$ ipython --no-banner

In [1]: import numpy as np

In [2]: np.set_printoptions(precision=3, suppress=True, linewidth=100, sign=" ")

In [3]: arr = np.loadtxt("run12.csv", delimiter=",")

In [4]: print(arr)
[[ 5.  6.  4.  2.  6.  4.]
 [ 6.  8.  6.  4.  8.  6.]
 [ 4.  6.  5.  4.  6.  5.]
 [ 2.  4.  4.  4.  4.  4.]
 [ 6.  8.  6.  4.  8.  6.]
 [ 4.  6.  5.  4.  6.  5.]]

In [5]: G = arr.T @ arr

In [6]: print(np.round(np.linalg.eigvalsh(G)[::-1], 3) + 0)
[ 1019.58     9.42     0.       0.       0.       0.  ]

In [7]: print(G)
[[ 133.  182.  140.   98.  182.  140.]
 [ 182.  252.  196.  140.  252.  196.]
 [ 140.  196.  154.  112.  196.  154.]
 [  98.  140.  112.   84.  140.  112.]
 [ 182.  252.  196.  140.  252.  196.]
 [ 140.  196.  154.  112.  196.  154.]]

In [8]: print(np.diag(G))
[ 133.  252.  154.   84.  252.  154.]

In [9]: print(np.linalg.matrix_rank(G))
2

In [10]: J = np.loadtxt("w.csv", delimiter=",")

In [11]: print(J)
[[ 3.  0.  1.  2.  2.]
 [ 0.  3.  2.  3.  1.]
 [ 0.  0.  1.  3.  2.]
 [ 0.  0.  0.  1.  2.]
 [ 0.  0.  0.  0.  3.]]

In [12]: blk = np.stack([J, -3 * J, J[::-1]])

In [13]: print(np.linalg.matrix_rank(blk))
[ 5  5  5]

In [14]: print(np.linalg.matrix_rank(blk.reshape(3, -1)))
2

In [15]: print(blk.shape)
(3, 5, 5)

In [16]: print(np.round(np.linalg.norm(J[1] - J[3]), 3))
4.243

In [17]: print(np.linalg.norm(J, axis=0))
[ 3.     3.     2.449  4.796  4.69 ]

In [18]: print(round(np.linalg.norm(J) ** 2 / np.linalg.norm(J, 2) ** 2, 3))
1.481

In [19]: print(J[1] @ J[3])
5.0

In [20]: print(np.linalg.norm(J, axis=1).argmax())
1

In [21]: print(np.round(np.linalg.norm(J, 1), 3), np.round(np.linalg.norm(J, np.inf), 3))
10.0 9.0

In [22]: print(round(float(np.linalg.det(2 * J)), 3), np.round(np.linalg.det(J), 3))
864.0 27.0

In [23]: print(round(float(np.linalg.det(J.T)), 3))
27.0

In [24]: print(round(float(np.linalg.eigvals(J).sum().real), 3))
11.0

In [25]: print(np.round(np.linalg.det(J[::-1]), 3))
27.0

In [26]: print(np.einsum("ii->", J))
11.0

In [27]: print(np.einsum("ij,ji->", J, J))
29.0

In [28]: x0 = np.array([3, -2, -2, 3, -1])

In [29]: y = J @ x0

In [30]: print(y)
[11. -2.  5.  1. -3.]

In [31]: print(np.linalg.solve(J, y))
[ 3. -2. -2.  3. -1.]

In [32]: print(np.linalg.solve(J, -1 * y))
[-3.  2.  2. -3.  1.]

In [33]: print(np.linalg.solve(J, J[:, 2]))
[ 0.  0.  1.  0.  0.]

In [34]: print(np.linalg.solve(J, y + J[:, 3]))
[ 3. -2. -2.  4. -1.]

In [35]: print(np.round(np.linalg.solve(J.T, J[0]), 3) + 0)
[ 1.  0.  0.  0.  0.]

In [36]: x0 = np.array([2, -3, 2, 1, 2])

In [37]: y = J @ x0

In [38]: beta, lr = np.zeros(5), 1 / np.linalg.norm(J, 2) ** 2

In [39]: for i in range(15):
    ...:     beta -= lr * J.T @ (J @ beta - y)
    ...:     if i % 5 == 0: print(i, round(np.linalg.norm(J @ beta - y), 3))
    ...: 
0 8.421
5 2.721
10 1.525

In [40]: print(beta)
[ 2.329 -1.876  0.061  1.281  2.124]

In [41]: print(round(np.linalg.cond(J), 3))
26.215

In [42]: rng = np.random.default_rng(8978)

In [43]: K = rng.normal(size=(19, 9))

In [44]: K = 20 * K / np.linalg.norm(K, axis=1, keepdims=True)

In [45]: print(K)
[[  4.073 -12.123  -2.469  -3.843 -14.049  -1.243   3.248  -0.081   2.469]
 [  0.747  -3.824   8.461  -3.558   6.348  -4.835   0.796  12.928   8.315]
 [ -8.952   1.298   8.916  -2.776 -11.21   -3.917  -3.515   6.066  -6.389]
 [  4.69   -0.521   4.467  -5.119   2.458  -5.717 -12.62  -11.371   2.069]
 [ -1.291  -8.01    9.803  -6.975   7.642  -4.678   7.324   6.619   3.42 ]
 [ -3.664   1.374  -1.927   3.963  -3.991 -18.573   1.069   0.174  -1.794]
 [ 10.766  -1.627   6.314  -3.498  -9.517   1.15   -4.439  10.287   3.454]
 [  6.712   1.612  -1.843   7.002   5.095   0.664   8.947   9.791  -9.88 ]
 [ -3.961  -7.839  -6.533   3.728  -8.352   7.295   8.81    5.501  -5.953]
 [ -2.635  -4.693   6.675  -5.092  10.005  12.3    -6.827  -1.414   0.744]
 [  3.655  -9.307  -6.846  -4.196   1.014  -7.699  -4.362  -1.061  12.453]
 [  4.455  -6.593   2.917   0.598  -4.388  -5.265   7.921  -0.487 -14.761]
 [  3.059   3.849   0.497 -16.736  -0.403   0.557   0.561  -6.056  -7.617]
 [  7.724  -8.432  -3.444   8.816   5.797   3.651   5.805  -9.725  -2.108]
 [ -0.919  13.446   3.828  -2.141   4.811   3.748  -7.91   -1.648  -9.832]
 [  1.53   -1.808  -7.753 -11.301  -7.223   0.194  -6.407  -4.496  -9.649]
 [ -5.361   2.837  -8.7    10.165  -7.718  -0.901  -3.838   6.622   8.076]
 [  4.708   3.448  -6.176  -3.678  -0.855  -0.603  -6.659  15.817  -4.321]
 [  3.597   1.469   2.074   6.005   6.857  -2.035   8.555 -14.577  -2.778]]

In [46]: G = np.cov(K, rowvar=False)

In [47]: print(np.polyfit(K[:, 2], K[:, 6], 1))
[-0.031 -0.173]

In [48]: print(np.linalg.eigvalsh(G)[::-1])
[ 81.261  72.571  63.543  56.271  43.56   39.737  24.837  16.405   7.479]

In [49]: print(G.shape)
(9, 9)

In [50]: print(round(np.corrcoef(K[:, 2], K[:, 6])[0, 1], 3))
-0.028

In [51]: print(np.median(K, axis=0))
[ 3.059 -1.627  0.497 -3.498 -0.403 -0.901  0.561 -0.081 -2.108]

In [52]: labels = K[:, 4] > np.median(K[:, 4])

In [53]: r0 = K[labels].mean(axis=0) - K[~labels].mean(axis=0)

In [54]: print(r0)
[ 1.81  -0.311  4.066  1.754 12.329  1.619  0.293 -4.497  3.915]

In [55]: print((((K - K.mean(axis=0)) @ r0 > 0) == labels).mean())
1.0

In [56]: print(labels.astype(int))
[ 0  1  0  1  1  0  0  1  0  1  1  0  0  1  1  0  0  0  1]

In [57]: print(((K - K.mean(axis=0)) @ r0 > 0).astype(int))
[ 0  1  0  1  1  0  0  1  0  1  1  0  0  1  1  0  0  0  1]

In [58]: x0 = np.array([-2, -2, 2, -1, 2, 2, 2, -1, -1])

In [59]: print(K @ np.eye(9)[2])
[-2.469  8.461  8.916  4.467  9.803 -1.927  6.314 -1.843 -6.533  6.675 -6.846  2.917  0.497 -3.444
  3.828 -7.753 -8.7   -6.176  2.074]

In [60]: A = np.load("a.npy")

In [61]: print(A)
[[ 4.482  1.508  6.932]
 [-1.381 -2.134  9.774]
 [ 7.376  3.956  2.927]
 [ 4.619  1.552  7.03 ]
 [ 2.835  0.703  6.856]
 [ 0.69  -0.874  8.877]
 [ 2.391 -0.725 11.68 ]
 [ 2.063 -0.361  9.571]
 [ 5.305  2.01   6.57 ]
 [ 4.914  1.98   5.908]
 [ 4.238  1.051  8.27 ]
 [ 2.626 -0.438 11.005]
 [ 5.376  1.661  8.108]
 [ 0.919 -1.062 10.085]
 [ 5.828  1.991  7.692]
 [ 4.911  1.341  8.457]
 [-0.027 -2.159 12.58 ]
 [ 4.086  1.229  7.255]
 [ 1.268 -0.703  9.349]
 [ 3.044  1.262  5.04 ]
 [-1.034 -2.769 13.007]
 [ 7.248  2.365  9.035]]

In [62]: A2 = A / np.linalg.norm(A, axis=1, keepdims=True)

In [63]: G = A2 @ A2.T

In [64]: print((G - 2 * np.eye(22)).round(6).argmax(axis=1))
[  3  20   9   0  10  13   7  11   9   8  17   7   3   5  21  17  20  15  13   0   1  14]

In [65]: print(np.linalg.norm(A2, axis=1))
[ 1.  1.  1.  1.  1.  1.  1.  1.  1.  1.  1.  1.  1.  1.  1.  1.  1.  1.  1.  1.  1.  1.]

In [66]: labels = A[:, 1] > np.median(A[:, 1])

In [67]: r0 = A[labels].mean(axis=0) - A[~labels].mean(axis=0)

In [68]: print(r0)
[ 3.873  2.757 -3.282]

In [69]: print(labels.astype(int))
[ 1  0  1  1  0  0  0  0  1  1  0  0  1  0  1  1  0  1  0  1  0  1]

In [70]: F = np.load("m.npy")

In [71]: print(F)
[[-5.906  0.819  3.808  1.513  2.747  1.923 -0.173  3.119  3.151]
 [-3.649  2.091  4.01   1.997  2.168  0.356 -0.006 -0.721  1.404]
 [-2.947 -0.014 10.469  4.435  1.722 -0.85   3.452 -4.098  2.277]
 [-2.101 -0.19   9.926  5.424  1.678 -0.777  3.348 -5.437  1.489]
 [-2.75   5.856  4.451 -1.209  1.855 -1.735 -0.832 -1.003  1.098]
 [-4.014  2.243  7.361  1.471  1.981 -0.475  1.25  -0.585  2.562]
 [ 3.075 -1.481  3.104  0.179 -1.615 -1.981  2.38  -3.082 -0.513]
 [ 2.078  0.799 -6.286 -2.498 -0.928  0.048 -2.218  1.36  -1.929]
 [ 2.708  2.552 -7.732 -3.719 -1.088 -0.475 -3.288  1.159 -2.565]
 [-1.823 -3.982 -0.05  -1.022 -0.361  1.885  0.723  5.769  2.356]
 [ 0.687 -2.742 -6.073 -0.087 -0.67   2.197 -1.286  2.764 -0.818]
 [ 2.05  -5.656 -3.857  0.41  -1.759  1.712  0.803  2.303 -0.397]
 [-5.111  0.114 -0.278 -0.492  1.942  2.573 -1.332  5.962  2.703]
 [ 2.662 -5.248  5.492  3.616 -1.502 -0.832  4.398 -3.992  0.186]
 [-1.742  2.592 -2.46  -3.937  0.389  0.281 -2.25   4.891  0.999]
 [ 1.957  1.351  3.491 -0.04  -0.666 -2.364  1.43  -3.614 -0.59 ]
 [ 0.801 -4.23   7.446  4.556 -0.4   -0.572  4.326 -4.367  0.824]
 [ 5.861 -0.299 -0.218  1.282 -2.028 -2.596  1.299 -7.144 -3.366]
 [-0.583  2.685 -0.048  0.488  0.882 -0.36  -1.063 -1.872 -0.634]
 [-3.078  5.366 -1.989 -4.246  1.364 -0.145 -3.314  4.202  0.949]
 [-1.105 -1.063  8.528  3.547  0.681 -0.94   3.416 -3.699  1.51 ]
 [-0.353  0.067 -2.756 -0.228  0.212  0.968 -1.247  1.125 -0.455]
 [-1.46  -0.291  9.31   6.023  1.563 -0.787  3.426 -6.684  0.806]
 [-0.45  -1.32   7.856  4.302  0.666 -1.016  3.401 -4.935  0.8  ]
 [ 4.098  1.646 -6.385 -5.395 -2.324 -1.572 -1.984  1.642 -2.002]
 [-0.268 -3.473  8.817  6.449  0.555 -0.38   4.408 -6.055  0.841]
 [ 0.411 -2.074  3.686  2.32  -0.168 -0.31   2.193 -2.141  0.412]
 [-0.052  5.067  2.113  2.059  1.421 -1.757 -0.896 -6.257 -1.728]
 [ 5.884 -6.788  2.184  4.238 -2.835 -0.932  4.418 -6.151 -2.034]
 [-4.331 -2.093  0.002  2.398  1.823  3.169 -0.413  3.495  1.992]
 [ 1.422  4.     3.425  0.351  0.443 -2.785  0.393 -5.581 -1.189]]

In [72]: r0, g = F[21], F[25]

In [73]: print(round(float(r0 @ g), 3))
-38.85

In [74]: print(round(r0 @ r0, 3))
11.786

In [75]: p = (r0 @ g) / (r0 @ r0) * r0

In [76]: print(g - p)
[-1.432 -3.252 -0.267  5.697  1.254  2.811  0.298 -2.347 -0.659]

In [77]: print(round((g - p) @ r0, 3))
0.0

In [78]: print(np.round(np.linalg.norm(r0 + g) ** 2 + np.linalg.norm(r0 - g) ** 2, 3))
401.004

In [79]: print(p)
[ 1.164 -0.221  9.084  0.752 -0.699 -3.191  4.11  -3.708  1.5  ]

In [80]: P = F @ np.linalg.solve(F.T @ F, F.T)

In [81]: print(np.round(np.linalg.eigvalsh(P), 3) + 0)
[ 0.  0.  0.  0.  0.  0.  0.  0.  0.  0.  0.  0.  0.  0.  0.  0.  0.  0.  0.  0.  0.  0.  1.  1.
  1.  1.  1.  1.  1.  1.  1.]

In [82]: W0 = (rng.random((12, 12)) < 0.3) + np.eye(12)

In [83]: W0 /= W0.sum(axis=1, keepdims=True)

In [84]: print(W0)
[[ 0.2    0.     0.     0.     0.2    0.     0.2    0.     0.2    0.2    0.     0.   ]
 [ 0.     0.4    0.2    0.     0.     0.     0.2    0.     0.     0.     0.2    0.   ]
 [ 0.143  0.     0.286  0.143  0.143  0.     0.143  0.     0.     0.143  0.     0.   ]
 [ 0.     0.     0.     0.5    0.     0.     0.     0.     0.     0.     0.     0.5  ]
 [ 0.2    0.2    0.     0.     0.2    0.     0.     0.2    0.     0.     0.2    0.   ]
 [ 0.2    0.     0.     0.     0.2    0.2    0.     0.2    0.2    0.     0.     0.   ]
 [ 0.     0.     0.     0.     0.     0.     0.5    0.     0.     0.     0.     0.5  ]
 [ 0.     0.143  0.     0.     0.     0.143  0.143  0.143  0.143  0.143  0.     0.143]
 [ 0.143  0.143  0.     0.     0.     0.143  0.143  0.     0.143  0.     0.143  0.143]
 [ 0.     0.     0.     0.     0.2    0.     0.2    0.2    0.     0.2    0.     0.2  ]
 [ 0.     0.     0.     0.     0.     0.     0.     0.     0.5    0.     0.5    0.   ]
 [ 0.     0.     0.333  0.     0.     0.333  0.     0.     0.     0.     0.     0.333]]

In [85]: x0 = np.array([4, 2, 2, 0, 4, 2, 3, 0, 3, 2, 2, 5])

In [86]: y = W0 @ x0

In [87]: print(y)
[ 3.2    2.2    2.429  2.5    2.4    2.6    4.     2.429  3.     2.8    2.5    3.   ]

In [88]: print(np.linalg.solve(W0, W0[:, 3]))
[ 0.  0.  0.  1.  0. -0.  0.  0.  0.  0. -0. -0.]

In [89]: print(np.round(np.linalg.solve(W0, 4 * y), 3) + 0)
[ 16.   8.   8.   0.  16.   8.  12.   0.  12.   8.   8.  20.]
